$ python3 -q
>>> import numpy as np
>>> np.set_printoptions(precision=2, suppress=True, linewidth=100)
>>> f = np.array([2, -1, 1])
>>> rng = np.random.default_rng(29896)
>>> K = np.outer(rng.normal(size=21), f) + 0.3 * rng.normal(size=(21, 3))
>>> print(K)
[[-2.29  1.79 -1.46]
 [ 1.4  -0.41  0.82]
 [ 2.63 -1.04  0.94]
 [ 2.54 -0.92  1.75]
 [-0.73  0.89 -0.31]
 [-1.44  0.02 -0.18]
 [-1.32  0.67 -0.77]
 [-1.82  1.11 -1.14]
 [ 0.33  0.38  0.31]
 [-0.59  0.28 -0.79]
 [ 4.67 -2.19  2.5 ]
 [-4.43  2.09 -2.59]
 [ 1.05 -0.36  0.68]
 [ 1.32 -0.77  1.47]
 [-0.76  0.48 -0.51]
 [-0.56  1.24 -0.34]
 [ 1.4  -1.    1.26]
 [ 1.37 -0.88  0.18]
 [ 2.76 -1.45  1.99]
 [-1.62  1.03 -1.12]
 [ 0.3  -0.1  -0.1 ]]
>>> P = K @ np.linalg.solve(K.T @ K, K.T)
>>> print(np.linalg.matrix_rank(np.eye(21) - P))
18
>>> print(P @ K[:, 2])
[-1.46  0.82  0.94  1.75 -0.31 -0.18 -0.77 -1.14  0.31 -0.79  2.5  -2.59  0.68  1.47 -0.51 -0.34
  1.26  0.18  1.99 -1.12 -0.1 ]
>>> U, sig, Vt = np.linalg.svd(K, full_matrices=False)
>>> print(np.abs(U[:, 0]).round(6).argmax())
10
>>> print(np.allclose(U * sig @ Vt, K))
True
>>> print(sig)
[11.87  1.54  1.35]
>>> print(U.shape, sig.shape, Vt.shape)
(21, 3) (3,) (3, 3)
>>> print(np.round(U.T @ K @ Vt.T, 2) + 0)
[[11.87  0.    0.  ]
 [ 0.    1.54  0.  ]
 [ 0.    0.    1.35]]
>>> print(np.round(np.sqrt((sig ** 2).sum()), 2), round(float(np.linalg.norm(K)), 2))
12.04 12.04
>>> print(sig / sig[0])
[1.   0.13 0.11]
>>> print(np.abs(Vt[0]))
[0.79 0.4  0.47]
>>> print(np.round(U.T @ U, 2) + 0)
[[1. 0. 0.]
 [0. 1. 0.]
 [0. 0. 1.]]
>>> lab = K[:, 1] > np.median(K[:, 1])
>>> f = K[lab].mean(axis=0) - K[~lab].mean(axis=0)
>>> print(np.argsort(-np.abs(f).round(6), kind="stable"))
[0 2 1]
>>> print(lab.astype(int))
[1 0 0 0 1 0 1 1 1 1 0 1 0 0 1 1 0 0 0 1 0]
>>> J = np.load("case2.npy")
>>> print(J)
[[0 0 1 0]
 [0 1 0 0]
 [1 0 0 0]
 [0 0 0 1]]
>>> # keeps lengths
>>> cov = J.T @ J
>>> print(np.trace(cov), (J ** 2).sum())
4 4
>>> print((J @ J.T).shape)
(4, 4)
>>> print(np.diag(cov))
[1 1 1 1]
>>> print(np.linalg.matrix_rank(cov))
4
>>> x0 = np.array([-2, 1, 2, -2])
>>> print(4 - np.linalg.matrix_rank(J - np.eye(4), tol=1e-8))
3
>>> print(np.sort(np.abs(np.degrees(np.angle(np.linalg.eigvals(J))))))
[  0.   0.   0. 180.]
>>> print(np.linalg.inv(J))
[[0. 0. 1. 0.]
 [0. 1. 0. 0.]
 [1. 0. 0. 0.]
 [0. 0. 0. 1.]]
>>> O, vecs = np.linalg.qr(J[:, :1])[0], np.linalg.qr(J[:, 1:])[0]
>>> sig = np.linalg.svd(O.T @ vecs, compute_uv=False)
>>> print(sig)
[0.]
>>> print((sig > 0.9).sum())
0
>>> print(np.degrees(np.arccos(sig.clip(0, 1))))
[90.]
>>> print(J.T @ J)
[[1 0 0 0]
 [0 1 0 0]
 [0 0 1 0]
 [0 0 0 1]]
>>> print(J @ J.T)
[[1 0 0 0]
 [0 1 0 0]
 [0 0 1 0]
 [0 0 0 1]]
>>> print(np.linalg.norm(J, axis=0))
[1. 1. 1. 1.]
>>> print(np.linalg.svd(J, compute_uv=False))
[1. 1. 1. 1.]
>>> vals, vecs = np.linalg.eigh(J)
>>> x0 = np.array([0, -1, 2, 2])
>>> print(np.round(vecs * np.abs(vals) @ vecs.T, 2) + 0)
[[1. 0. 0. 0.]
 [0. 1. 0. 0.]
 [0. 0. 1. 0.]
 [0. 0. 0. 1.]]
>>> print(vecs * np.maximum(vals, 0) @ vecs.T)
[[0.5 0.  0.5 0. ]
 [0.  1.  0.  0. ]
 [0.5 0.  0.5 0. ]
 [0.  0.  0.  1. ]]
>>> print(np.abs(J).sum(axis=1).max(), np.abs(vals).max())
1 1.0
>>> M = np.array([[0.2, 0.2, -0.1],
...     [0.5, 1.8, 0.9],
...     [0.3, -0.9, 0.6],
...     [-0.6, 1.4, -0.7],
...     [0.7, 0.5, 1.3],
...     [-0.4, 0.9, 0.8],
...     [-0.6, 0.5, 0.3],
...     [-0.9, -2.3, 0.7],
...     [0.7, -1.3, -0.6],
...     [-0.1, 0.9, -1.0],
...     [0.0, 0.7, 0.1],
...     [-0.1, -0.1, 1.3],
...     [1.4, 0.8, -0.3],
...     [-0.1, 0.8, -0.9],
...     [-1.0, -0.4, 0.6],
...     [-0.1, -0.4, 1.1],
...     [0.3, -0.2, 1.3],
...     [1.4, 0.9, 0.2],
...     [0.4, -0.3, -0.8]])
>>> M[16] *= 10
>>> print(M)
[[ 0.2  0.2 -0.1]
 [ 0.5  1.8  0.9]
 [ 0.3 -0.9  0.6]
 [-0.6  1.4 -0.7]
 [ 0.7  0.5  1.3]
 [-0.4  0.9  0.8]
 [-0.6  0.5  0.3]
 [-0.9 -2.3  0.7]
 [ 0.7 -1.3 -0.6]
 [-0.1  0.9 -1. ]
 [ 0.   0.7  0.1]
 [-0.1 -0.1  1.3]
 [ 1.4  0.8 -0.3]
 [-0.1  0.8 -0.9]
 [-1.  -0.4  0.6]
 [-0.1 -0.4  1.1]
 [ 3.  -2.  13. ]
 [ 1.4  0.9  0.2]
 [ 0.4 -0.3 -0.8]]
>>> Z = M[[9, 16]].astype(float)
>>> for _ in range(5):
...     lab = np.linalg.norm(M[:, None] - Z, axis=-1).argmin(axis=1)
...     Z = np.array([M[lab == j].mean(axis=0) for j in range(2)])
... 
>>> print(lab)
[0 0 0 0 0 0 0 0 0 0 0 0 0 0 0 0 1 0 0]
>>> print(np.bincount(lab))
[18  1]
>>> print(Z[1] - Z[0])
[ 2.91 -2.21 12.81]
>>> cov = np.cov(M, rowvar=False)
>>> print(np.argwhere(np.triu(np.abs(np.corrcoef(M.T)) > 0.8, 1)))
[]
>>> print(np.argsort(-M.std(axis=0).round(6), kind="stable"))
[2 1 0]
>>> print(np.median(M, axis=0))
[0.  0.5 0.3]
>>> print(M.std(axis=0))
[0.92 1.08 2.95]
>>> print(round(np.linalg.norm(M, 1), 2), round(float(np.linalg.norm(M, np.inf)), 2))
25.3 18.0
>>> print(round(np.linalg.norm(M, 2), 2))
13.88
>>> print(round(float(np.linalg.norm(M[9], 1)), 2), round(np.linalg.norm(M[9], np.inf), 2))
2.0 1.0
>>> Ac = M - M.mean(axis=0)
>>> U, sig, Vt = np.linalg.svd(Ac, full_matrices=False)
>>> print(sig)
[13.35  4.2   2.75]
>>> print(np.abs(Vt[0]).argmax())
2
>>> print(np.abs(U[:, 0]).argmax())
16
>>> print(np.searchsorted(np.cumsum(sig ** 2) / (sig ** 2).sum(), 0.9) + 1)
2
>>> print(Vt[0] * np.sign(Vt[0, np.abs(Vt[0]).argmax()]))
[ 0.21 -0.18  0.96]
>>> O, R = np.linalg.qr(M)
>>> print(np.allclose(R.T @ R, M.T @ M))
True
>>> print(np.trace(O @ O.T))
3.0
>>> print(R)
[[-4.14  0.67 -9.24]
 [ 0.   -4.66  4.55]
 [ 0.    0.    8.59]]
>>> print(round(float(abs(R[0, 0])), 2), round(np.linalg.norm(M[:, 0]), 2))
4.14 4.14
>>> print(np.round(O.T @ O, 2) + 0)
[[1. 0. 0.]
 [0. 1. 0.]
 [0. 0. 1.]]
>>> print(O.shape, R.shape)
(19, 3) (3, 3)
>>> m1 = np.array([[0, 0, 1], [2, 2, 3], [1, 1, 2], [1, 1, 2]])
>>> print(m1)
[[0 0 1]
 [2 2 3]
 [1 1 2]
 [1 1 2]]
>>> M2 = np.array([[2, 0, 1], [0, 1, 0]])
>>> Z = np.kron(M2, m1)
>>> print(Z.shape)
(8, 9)
>>> print(Z)
[[0 0 2 0 0 0 0 0 1]
 [4 4 6 0 0 0 2 2 3]
 [2 2 4 0 0 0 1 1 2]
 [2 2 4 0 0 0 1 1 2]
 [0 0 0 0 0 1 0 0 0]
 [0 0 0 2 2 3 0 0 0]
 [0 0 0 1 1 2 0 0 0]
 [0 0 0 1 1 2 0 0 0]]
>>> arr = np.load("dump.npy")
>>> print(arr)
[[ 1.39  2.82  2.82]
 [-0.25 -0.58 -0.44]
 [-0.72 -1.19 -1.36]
 [ 2.43  4.87  4.61]
 [ 1.04  2.38  2.41]
 [-0.03 -0.16 -0.25]
 [-0.31 -0.57 -0.57]
 [ 1.08  2.36  2.19]
 [ 0.31  0.79  0.69]
 [ 0.31  0.98  0.73]
 [ 3.23  6.43  6.36]
 [-0.82 -1.75 -1.73]
 [-0.52 -1.1  -0.9 ]
 [-0.65 -1.31 -1.3 ]
 [ 1.44  2.71  2.67]
 [ 1.    2.1   2.12]
 [-2.46 -4.78 -4.88]
 [ 0.13  0.16  0.27]
 [ 0.89  1.47  1.61]
 [-0.13 -0.54 -0.42]]
>>> U, sig, Vt = np.linalg.svd(arr)
>>> print(sig)
[17.06  0.42  0.27]
>>> print(np.argmax(sig[:-1] / (sig[1:] + 1e-6)) + 1)
1
>>> M2 = U[:, :1] @ np.diag(sig[:1]) @ Vt[:1]
>>> print(np.round(np.linalg.norm(arr - M2) / np.linalg.norm(arr), 2))
0.03
>>> print(np.linalg.matrix_rank(M2))
1
>>> print(np.round(np.abs(arr - M2).max(), 2))
0.15
>>> print(np.linalg.matrix_rank(arr, rtol=0.05))
1
>>> print(np.round(np.linalg.norm(arr - M2, 2), 2), round(float(sig[1]), 2))
0.42 0.42
>>> x0 = np.array([1, -2, -1])
>>> h = np.maximum(arr @ x0, 0)
>>> print(np.tanh(arr @ x0))
[-1.    0.87  1.   -1.   -1.    0.49  0.89 -1.   -0.96 -0.98 -1.    1.    0.99  1.   -1.   -1.
  1.   -0.43 -1.    0.88]
>>> print(np.maximum(arr @ (3 * x0), 0))
[ 0.    4.05  9.06  0.    0.    1.62  4.2   0.    0.    0.    0.   13.23  7.74  9.81  0.    0.
 35.94  0.    0.    4.11]
>>> print(h)
[ 0.    1.35  3.02  0.    0.    0.54  1.4   0.    0.    0.    0.    4.41  2.58  3.27  0.    0.
 11.98  0.    0.    1.37]
>>> print(np.flatnonzero(h > 1e-9))
[ 1  2  5  6 11 12 13 16 19]
>>> print(np.maximum(arr @ x0, 0) - np.maximum(-arr @ x0, 0))
[ -7.07   1.35   3.02 -11.92  -6.13   0.54   1.4   -5.83  -1.96  -2.38 -15.99   4.41   2.58   3.27
  -6.65  -5.32  11.98  -0.46  -3.66   1.37]
>>> F = np.loadtxt("arr.csv", delimiter=",")
>>> print(F)
[[-0.31 -0.12 -0.18]
 [ 0.28 -0.09 -0.77]
 [-0.05  0.54  0.38]
 [-0.13 -7.27 -7.12]
 [-0.83 -4.81 -4.34]
 [-0.36 -1.74 -2.05]
 [ 0.11 -2.16 -1.89]
 [-0.11 -1.17 -1.01]
 [ 0.06  1.27  1.26]
 [-0.11 -0.37 -0.3 ]
 [ 0.35  0.18 -0.03]]
>>> print([round(float(x), 2) for x in np.linalg.svd(F, compute_uv=False)[:3]])
[12.96, 0.97, 0.57]
>>> print(np.linalg.matrix_rank(F, rtol=0.1))
1
>>> print(np.argsort(-np.linalg.norm(F, axis=0).round(6), kind="stable")[:3])
[1 2 0]
>>> print(round(np.log10(np.linalg.cond(F))))
1
>>> print(round(float(np.linalg.norm(F, 2) / np.linalg.norm(F)), 2))
1.0
>>> Ac = F - F.mean(axis=0)
>>> U, sig, Vt = np.linalg.svd(Ac, full_matrices=False)
>>> print(round((sig ** 2).sum() ** 2 / (sig ** 4).sum(), 2))
1.02
>>> print(np.abs(Vt[0]).argmax())
1
>>> print(np.abs(Vt[-1]))
[0.39 0.64 0.66]
>>> print(np.round(sig ** 2 / (sig ** 2).sum(), 2) + 0)
[0.99 0.01 0.  ]
>>> W0 = np.load("layer0.npy")
>>> print(W0)
[[ 0  0  0 -3]
 [ 0  6 -7  0]
 [-2  9  0  0]
 [ 0 -2  0  0]]
>>> print(np.all(np.linalg.eigvalsh(J) > 0))
False
>>> print(round(np.linalg.eigvalsh(J).min(), 2))
-1.0
>>> print((W0 - W0.T) / 2)
[[ 0.   0.   1.  -1.5]
 [ 0.   0.  -8.   1. ]
 [-1.   8.   0.   0. ]
 [ 1.5 -1.   0.   0. ]]
>>> print((W0 + W0.T) / 2)
[[ 0.   0.  -1.  -1.5]
 [ 0.   6.   1.  -1. ]
 [-1.   1.   0.   0. ]
 [-1.5 -1.   0.   0. ]]
>>> M2 = np.array([[-2, -1], [0, -1], [-3, 1], [1, 0]])
>>> print(np.einsum("ik,kj->ij", W0, M2))
[[ -3   0]
 [ 21 -13]
 [  4  -7]
 [  0   2]]
>>> print(np.einsum("ij->j", W0))
[-2 13 -7 -3]
>>> print(np.einsum("ij,ij->i", W0, W0))
[ 9 85 85  4]
>>> print(M2.T @ W0.T)
[[ -3  21   4   0]
 [  0 -13  -7   2]]
>>> print(np.vstack([W0, M2.T]).shape)
(6, 4)
>>> lab = rng.permutation(4)
>>> M2 = W0[:, lab] * rng.choice([-1, 1], 4)
>>> print(M2)
[[ 3  0  0  0]
 [ 0 -7  0 -6]
 [ 0  0  2 -9]
 [ 0  0  0  2]]
>>> U, _, Vt = np.linalg.svd(W0.T @ M2)
>>> print(np.round(np.linalg.lstsq(W0, M2)[0], 2) + 0)
[[ 0.  0. -1.  0.]
 [ 0.  0.  0. -1.]
 [ 0.  1.  0.  0.]
 [-1.  0.  0.  0.]]
>>> print(lab)
[3 2 0 1]
>>> feats = np.load("out2.npy")
>>> print(feats)
[[0. 1. 5. 5.]
 [0. 2. 1. 2.]
 [0. 1. 0. 2.]
 [0. 1. 1. 2.]]
>>> # rows and columns are dependent
>>> print(np.round(np.linalg.norm(feats, 2) / np.linalg.norm(feats), 2))
0.96
>>> print(np.linalg.cond(feats) > 100)
True
>>> U, sig, Vt = np.linalg.svd(feats)
>>> vecs = Vt[:(sig > 1e-8).sum()]
>>> x0 = feats[2] + -1 * feats[0] + rng.integers(2) * np.eye(4)[3]
>>> print(x0)
[ 0.  0. -5. -2.]
>>> print(np.round(vecs.T @ vecs, 2) + 0)
[[0. 0. 0. 0.]
 [0. 1. 0. 0.]
 [0. 0. 1. 0.]
 [0. 0. 0. 1.]]
>>> print(np.linalg.matrix_rank(np.vstack([feats, x0])))
3
>>> print(np.round(np.linalg.norm(x0 - vecs.T @ vecs @ x0), 2))
0.0
>>> M2 = feats / np.linalg.norm(feats, axis=1, keepdims=True)
>>> cov = M2 @ M2.T
>>> print((cov - 2 * np.eye(4)).round(6).argmax(axis=1))
[3 3 3 1]
>>> print(cov[2])
[0.69 0.89 1.   0.91]
>>> print(np.linalg.norm(M2, axis=1))
[1. 1. 1. 1.]
